% ipython --no-banner

In [1]: import numpy as np

In [2]: from numpy import linalg as LA

In [3]: np.set_printoptions(precision=1, suppress=True, linewidth=140)

In [4]: W0 = np.array([[2.1, 0.5, -0.1],
   ...:     [-0.1, -1.2, -0.5],
   ...:     [-1.0, -0.4, -0.5],
   ...:     [-1.2, 0.8, -0.4]])

In [5]: W0[:, 1] *= 5

In [6]: W0
Out[6]: 
array([[ 2.1,  2.5, -0.1],
       [-0.1, -6. , -0.5],
       [-1. , -2. , -0.5],
       [-1.2,  4. , -0.4]])

In [7]: # column 1 is much longer than the rest

In [8]: O, vecs = LA.qr(W0[:, :1])[0], LA.qr(W0[:, 1:])[0]

In [9]: sv = LA.svd(O.T @ vecs, compute_uv=False)

In [10]: np.degrees(np.arccos(sv.clip(0, 1)))
Out[10]: array([67.5])

In [11]: (sv > 0.9).sum()
Out[11]: np.int64(0)

In [12]: t3 = np.stack([W0, 3 * W0, W0[::-1]])

In [13]: LA.norm(t3, axis=(1, 2))
Out[13]: array([ 8.4, 25.1,  8.4])

In [14]: t3.sum(axis=0)
Out[14]: 
array([[  7.2,  14. ,  -0.8],
       [ -1.4, -26. ,  -2.5],
       [ -4.1, -14. ,  -2.5],
       [ -2.7,  18.5,  -1.7]])

In [15]: LA.matrix_rank(t3.reshape(3, -1))
Out[15]: np.int64(2)

In [16]: out = np.array([[2, 1, 3], [1, -1, 3], [2, 2, 1]])

In [17]: LA.matrix_rank(W0 @ out)
Out[17]: np.int64(3)

In [18]: LA.matrix_rank(np.vstack([W0, out.T]))
Out[18]: np.int64(3)

In [19]: x = np.array([0, 3, 2])

In [20]: y = W0 @ x

In [21]: np.round(LA.solve(W0.T @ W0, W0.T @ y), 1) + 0
Out[21]: array([0., 3., 2.])

In [22]: rng = np.random.default_rng(6723)

In [23]: y = y + 0.1 * rng.normal(size=4)

In [24]: y
Out[24]: array([  7.3, -19. ,  -7. ,  11.4])

In [25]: c, *_ = LA.lstsq(W0, y)

In [26]: c.round(1) + 0
Out[26]: array([0. , 3. , 1.8])

In [27]: c.round()
Out[27]: array([-0.,  3.,  2.])

In [28]: np.round(LA.norm(y - W0 @ c), 1)
Out[28]: np.float64(0.1)

In [29]: arr = np.load("a.npy")

In [30]: arr
Out[30]: 
array([[0.7, 0. , 0.3],
       [0. , 1. , 0. ],
       [0.3, 0.3, 0.3]])

In [31]: np.sort(np.abs(LA.eigvals(arr)))
Out[31]: array([0.1, 0.9, 1. ])

In [32]: np.allclose(arr, arr.T)
Out[32]: False

In [33]: LA.matrix_power(arr, 4)
Out[33]: 
array([[0.4, 0.3, 0.3],
       [0. , 1. , 0. ],
       [0.3, 0.6, 0.2]])

In [34]: (arr + arr.T) / 2
Out[34]: 
array([[0.7, 0. , 0.3],
       [0. , 1. , 0.2],
       [0.3, 0.2, 0.3]])

In [35]: idx = rng.permutation(3)

In [36]: idx
Out[36]: array([0, 1, 2])

In [37]: out = arr[idx][:, idx]

In [38]: np.allclose(out, arr)
Out[38]: True

In [39]: np.diag(out)
Out[39]: array([0.7, 1. , 0.3])
